$ ipython --no-banner

In [1]: import numpy as np

In [2]: np.set_printoptions(precision=3, suppress=True, linewidth=100, floatmode="fixed")

In [3]: W0 = np.load("layer7.npy")

In [4]: W0
Out[4]: 
array([[-2.000,  1.000,  0.000,  0.000],
       [ 0.000, -2.000,  1.000,  0.000],
       [ 0.000,  0.000, -2.000,  1.000],
       [ 0.000,  0.000,  0.000, -2.000]])

In [5]: # triangular, det is the product of the diagonal

In [6]: u, g = W0[2], W0[1]

In [7]: u @ g
Out[7]: np.float64(-2.0)

In [8]: p = (u @ g) / (u @ u) * u

In [9]: p
Out[9]: array([-0.000, -0.000,  0.800, -0.400])

In [10]: print(np.linalg.matrix_rank(np.outer(u, g)))
1

In [11]: np.round(np.linalg.norm(u + g) ** 2 + np.linalg.norm(u - g) ** 2, 3)
Out[11]: np.float64(20.0)

In [12]: vals, vecs = np.linalg.eig(W0)

In [13]: print(np.sort(np.linalg.eigvals(W0 @ W0)))
[4.000 4.000 4.000 4.000]

In [14]: rng = np.random.default_rng(49)

In [15]: lab = rng.permutation(4)

In [16]: Y = W0[:, lab] * rng.choice([-1, 1], 4)

In [17]: Y
Out[17]: 
array([[ 0.000, -0.000, -1.000, -2.000],
       [ 1.000, -0.000,  2.000,  0.000],
       [-2.000, -1.000, -0.000,  0.000],
       [ 0.000,  2.000, -0.000,  0.000]])

In [18]: left, _, Vt = np.linalg.svd(W0.T @ Y)

In [19]: np.round(left @ Vt, 3) + 0
Out[19]: 
array([[ 0.000,  0.000,  0.000,  1.000],
       [ 0.000,  0.000, -1.000,  0.000],
       [ 1.000,  0.000,  0.000,  0.000],
       [ 0.000, -1.000,  0.000,  0.000]])

In [20]: left, sig, Vt = np.linalg.svd(W0, full_matrices=False)

In [21]: print(np.cumsum(sig ** 2) / np.sum(sig ** 2))
[0.428 0.739 0.917 1.000]

In [22]: sig
Out[22]: array([2.851, 2.433, 1.837, 1.255])

In [23]: lab = rng.permutation(4)

In [24]: lab
Out[24]: array([3, 1, 0, 2])

In [25]: Y = W0[lab][:, lab]

In [26]: np.sort(np.abs(np.linalg.eigvals(Y)))
Out[26]: array([2.000, 2.000, 2.000, 2.000])

In [27]: np.trace(Y)
Out[27]: np.float64(-8.0)

In [28]: round(np.linalg.det(Y), 3), round(np.linalg.det(W0[lab]), 3)
Out[28]: (np.float64(16.0), np.float64(16.0))

In [29]: Y = np.array([[2], [2]])

In [30]: basis = np.array([[2, 0]])

In [31]: m1 = Y @ basis + 0.1 * rng.normal(size=(2, 2))

In [32]: print(m1)
[[ 4.011 -0.059]
 [ 3.836 -0.007]]

In [33]: W = np.array([[-2, -1, 3, -2], [-1, 3, 1, -2]])

In [34]: b = np.array([-2, 1, -1, 0])

In [35]: act = np.maximum(m1 @ W + b, 0)

In [36]: (act > 0).mean(axis=0)
Out[36]: array([0.000, 0.000, 1.000, 0.000])

In [37]: basis = np.array([[1, 1, 0], [-1, 1, -2], [2, -1, 2], [-1, 0, 2]])

In [38]: print((act @ basis).round(6).argmax(axis=1))
[0 0]

In [39]: act @ basis
Out[39]: 
array([[ 21.948, -10.974,  21.948],
       [ 21.003, -10.502,  21.003]])

In [40]: print(np.linalg.matrix_rank(m1, rtol=0.1))
1

In [41]: np.abs(np.linalg.svd(m1)[2][-1])
Out[41]: array([0.009, 1.000])

In [42]: print(round(np.log10(np.linalg.cond(m1))))
2

In [43]: E = np.loadtxt("w.csv", delimiter=",")

In [44]: E
Out[44]: 
array([[0.000, 1.000, 1.000, 0.000],
       [1.000, 0.000, 0.000, 0.000],
       [1.000, 0.000, 0.000, 1.000],
       [0.000, 0.000, 1.000, 0.000]])

In [45]: # equal to its transpose

In [46]: u = np.array([-1, 2, 1, -1])

In [47]: Y = E + np.outer(u, np.eye(4)[2])

In [48]: Y
Out[48]: 
array([[0.000, 1.000, 0.000, 0.000],
       [1.000, 0.000, 2.000, 0.000],
       [1.000, 0.000, 1.000, 1.000],
       [0.000, 0.000, 0.000, 0.000]])

In [49]: mat = np.array([[0, 0, 0], [0, 0, 0], [0, 1, 0], [0, 0, 0], [2, 0, 5]])

In [50]: left, sig, Vt = np.linalg.svd(mat)

In [51]: sig
Out[51]: array([5.385, 1.000, 0.000])

In [52]: np.argmax(sig[:-1] / (sig[1:] + 1e-6)) + 1
Out[52]: np.int64(2)

In [53]: Y = left[:, :2] @ np.diag(sig[:2]) @ Vt[:2]

In [54]: np.round(np.linalg.norm(mat - Y) / np.linalg.norm(mat), 3)
Out[54]: np.float64(0.0)

In [55]: np.linalg.matrix_rank(mat, rtol=0.05)
Out[55]: np.int64(2)

In [56]: print(round(float(np.trace(np.linalg.pinv(mat) @ mat)), 3))
2.0

In [57]: np.abs(np.diag(np.linalg.qr(mat)[1])) > 1e-9
Out[57]: array([ True,  True, False])

In [58]: np.unique(mat.round(6), axis=0).shape
Out[58]: (3, 3)

In [59]: np.allclose(mat[:-1].T @ np.linalg.lstsq(mat[:-1].T, mat[-1])[0], mat[-1])
Out[59]: False

In [60]: x0 = np.array([3, -3, 1])

In [61]: a = np.maximum(mat @ x0, 0)

In [62]: np.maximum(mat @ x0, 0) - np.maximum(-mat @ x0, 0)
Out[62]: array([ 0,  0, -3,  0, 11])

In [63]: a
Out[63]: array([ 0,  0,  0,  0, 11])

In [64]: np.flatnonzero(a > 1e-9)
Out[64]: array([4])

In [65]: np.linalg.cond(mat) > 100
Out[65]: np.True_

In [66]: np.linalg.matrix_rank(mat, rtol=0.1)
Out[66]: np.int64(2)

In [67]: np.round(np.linalg.norm(mat, 2) / np.linalg.norm(mat), 3)
Out[67]: np.float64(0.983)

In [68]: Y = np.array([[-2, 2], [-1, -3]])

In [69]: basis = np.kron(Y, mat)

In [70]: np.linalg.matrix_rank(basis)
Out[70]: np.int64(4)

In [71]: basis.shape
Out[71]: (10, 6)

In [72]: basis
Out[72]: 
array([[  0,   0,   0,   0,   0,   0],
       [  0,   0,   0,   0,   0,   0],
       [  0,  -2,   0,   0,   2,   0],
       [  0,   0,   0,   0,   0,   0],
       [ -4,   0, -10,   4,   0,  10],
       [  0,   0,   0,   0,   0,   0],
       [  0,   0,   0,   0,   0,   0],
       [  0,  -1,   0,   0,  -3,   0],
       [  0,   0,   0,   0,   0,   0],
       [ -2,   0,  -5,  -6,   0, -15]])

In [73]: feats = np.load("a.npy")

In [74]: print(feats)
[[-24.291   8.582   9.253 -14.629  -4.853  12.211]
 [ 19.369  -6.682  -7.816  12.208   4.200 -10.617]
 [ -6.731   2.302   1.860  -4.080  -0.824   2.664]
 [ -0.569  -0.828  -2.063  -3.515   1.693   0.669]
 [ 19.263  -5.896  -4.470  14.512   1.648  -9.260]
 [ -0.978   0.460   0.871  -0.360  -0.606   0.783]
 [ 27.878 -11.819 -15.352  10.075   9.293 -12.996]
 [ -5.558   2.163   2.117  -3.927  -1.220   3.329]
 [-24.564  10.729  14.173  -7.702  -8.677  11.228]
 [  4.785  -1.242  -1.330   3.075   0.468  -2.048]
 [-21.866   8.111   8.727 -12.407  -4.754  10.746]
 [ 13.784  -5.536  -7.410   6.711   4.468  -7.744]
 [ -4.635   1.795   2.015  -1.544  -1.091   1.469]
 [  7.540  -2.004  -1.392   6.054   0.308  -3.634]
 [  6.530  -3.297  -4.508   0.908   2.924  -2.749]
 [  2.158  -0.849  -0.170   0.523  -0.068   0.277]
 [  3.635  -2.912  -4.381  -2.731   3.153  -0.616]
 [-30.015  11.124  12.240 -17.851  -6.790  15.691]
 [ -2.543   1.086   1.275  -1.055  -0.782   1.213]
 [ 14.726  -6.943  -9.609   3.509   6.126  -6.771]
 [ 16.512  -7.517 -11.011   4.479   6.971  -8.496]
 [ -0.247   0.542   1.129   1.192  -0.865  -0.013]
 [ 15.606  -7.118  -9.559   5.284   6.052  -7.938]
 [-15.980   5.535   6.045 -11.318  -3.240   9.549]
 [  0.889  -1.159  -2.432  -2.362   1.797  -0.109]
 [  2.136   0.764   2.257   6.534  -1.989  -2.443]]

In [75]: W = np.array([[-9, 2], [1, -2], [-2, 3], [-2, 9], [0, -9], [6, 8]])

In [76]: b = np.array([4, 0])

In [77]: act = np.maximum(feats @ W + b, 0)

In [78]: (act > 0).mean(axis=0)
Out[78]: array([0.500, 0.423])

In [79]: basis = np.array([[4, 3], [4, 3]])

In [80]: W @ basis
Out[80]: 
array([[-28, -21],
       [ -4,  -3],
       [  4,   3],
       [ 28,  21],
       [-36, -27],
       [ 56,  42]])

In [81]: A = np.load("block15.npy")

In [82]: print(A)
[[ 4.390 -1.190 -0.120 -2.530  1.770  4.620]
 [ 2.310 -2.050  0.020 -3.690  0.470  4.490]
 [-2.850 -4.020  1.250 -1.860 -1.480 -2.420]
 [-1.500  1.010 -0.170  0.990 -0.650 -1.200]
 [-3.010  2.300 -0.550  1.480 -1.480 -1.430]]

In [83]: left, sig, Vt = np.linalg.svd(A)

In [84]: sig.round(3) + 0
Out[84]: array([10.773,  6.142,  2.429,  0.000,  0.000])

In [85]: np.argmax(sig[:-1] / (sig[1:] + 1e-6)) + 1
Out[85]: np.int64(3)

In [86]: Y = left[:, :3] @ np.diag(sig[:3]) @ Vt[:3]

In [87]: np.linalg.matrix_rank(A, rtol=0.05)
Out[87]: np.int64(3)

In [88]: np.round(np.abs(A - Y).max(), 3)
Out[88]: np.float64(0.0)

In [89]: Y
Out[89]: 
array([[ 4.390, -1.190, -0.120, -2.530,  1.770,  4.620],
       [ 2.310, -2.050,  0.020, -3.690,  0.470,  4.490],
       [-2.850, -4.020,  1.250, -1.860, -1.480, -2.420],
       [-1.500,  1.010, -0.170,  0.990, -0.650, -1.200],
       [-3.010,  2.300, -0.550,  1.480, -1.480, -1.430]])

In [90]: t3 = np.stack([Y, 2 * Y, Y[::-1]])

In [91]: print(np.linalg.norm(t3, axis=(1, 2)))
[12.637 25.274 12.637]

In [92]: O = m1.astype(float).copy()

In [93]: for j in range(2):
    ...:     O[:, j] -= O[:, :j] @ (O[:, :j].T @ O[:, j])
    ...:     O[:, j] /= np.linalg.norm(O[:, j])
    ...: 

In [94]: O
Out[94]: 
array([[ 0.723, -0.691],
       [ 0.691,  0.723]])

In [95]: np.round(O.T @ O, 3) + 0
Out[95]: 
array([[1.000, 0.000],
       [0.000, 1.000]])

In [96]: F = np.load("run7.npy")

In [97]: F
Out[97]: 
array([[ -0.760,   2.347,  -1.328,  -1.416,   0.005,   1.316],
       [  0.201,   0.034,  -0.172,  -0.043,   0.125,  -0.029],
       [  2.593,   4.113,  -2.226,   4.007,  -0.900,  -1.926],
       [ -3.992,  -2.607,   1.072,  -8.021,   1.944,   4.793],
       [ -1.285,   3.472,  -1.977,  -3.183,   0.399,   2.751],
       [  0.381,   1.005,  -0.424,   0.850,  -0.320,  -0.336],
       [  1.489,   0.464,  -0.025,   3.860,  -1.123,  -2.476],
       [  0.497,   2.791,  -1.426,   1.254,  -0.679,  -0.337],
       [ -5.011,  -5.919,   2.816, -10.477,   2.956,   5.910],
       [  1.097,   1.257,  -0.614,   2.566,  -0.778,  -1.530],
       [  0.378,   0.127,   0.017,   0.471,  -0.018,  -0.220],
       [ -2.076,  -0.917,   0.157,  -4.916,   1.331,   3.024],
       [ -2.430,  -0.924,   0.198,  -5.827,   1.577,   3.699],
       [  1.166,   0.595,   0.085,   4.064,  -1.404,  -2.549],
       [ -0.958,   0.314,  -0.057,  -0.856,  -0.171,   0.620],
       [  3.842,   4.411,  -2.160,   7.692,  -2.079,  -4.335],
       [ -7.597,  -6.138,   2.240, -17.775,   5.064,  10.569],
       [ -6.959,  -3.901,   1.795, -13.043,   2.837,   7.937],
       [ -0.029,  -0.057,   0.169,   1.221,  -0.621,  -0.860],
       [ -0.322,  -0.212,   0.057,  -1.307,   0.492,   0.867],
       [ -5.193,  -2.678,   0.998, -10.992,   2.719,   6.787],
       [  1.722,  -1.046,   0.885,   5.457,  -1.605,  -3.849],
       [ -1.093,  -3.691,   1.866,  -2.167,   0.863,   0.752],
       [  2.689,  -0.021,   0.232,   5.991,  -1.392,  -3.988],
       [ -4.623,  -0.771,   0.000,  -9.931,   2.256,   6.416],
       [ -2.799,  -0.264,  -0.052,  -6.328,   1.522,   4.200]])

In [98]: x0 = np.array([3, 3, 0, 4, 3, 1])

In [99]: a = np.maximum(F @ x0, 0)

In [100]: a
Out[100]: 
array([ 0.428,  0.879, 31.520,  0.000,  0.000,  6.262, 15.454, 12.506,  0.000, 13.462,  3.125,
        0.000,  0.000, 14.778,  0.000, 44.955,  0.000,  0.000,  1.903,  0.000,  0.000, 15.192,
        0.000, 23.804,  0.000,  0.000])

In [101]: np.tanh(F @ x0)
Out[101]: 
array([ 0.404,  0.706,  1.000, -1.000, -0.977,  1.000,  1.000,  1.000, -1.000,  1.000,  0.996,
       -1.000, -1.000,  1.000, -1.000,  1.000, -1.000, -1.000,  0.956, -1.000, -1.000,  1.000,
       -1.000,  1.000, -1.000, -1.000])

In [102]: np.flatnonzero(a > 1e-9)
Out[102]: array([ 0,  1,  2,  5,  6,  7,  9, 10, 13, 15, 18, 21, 23])
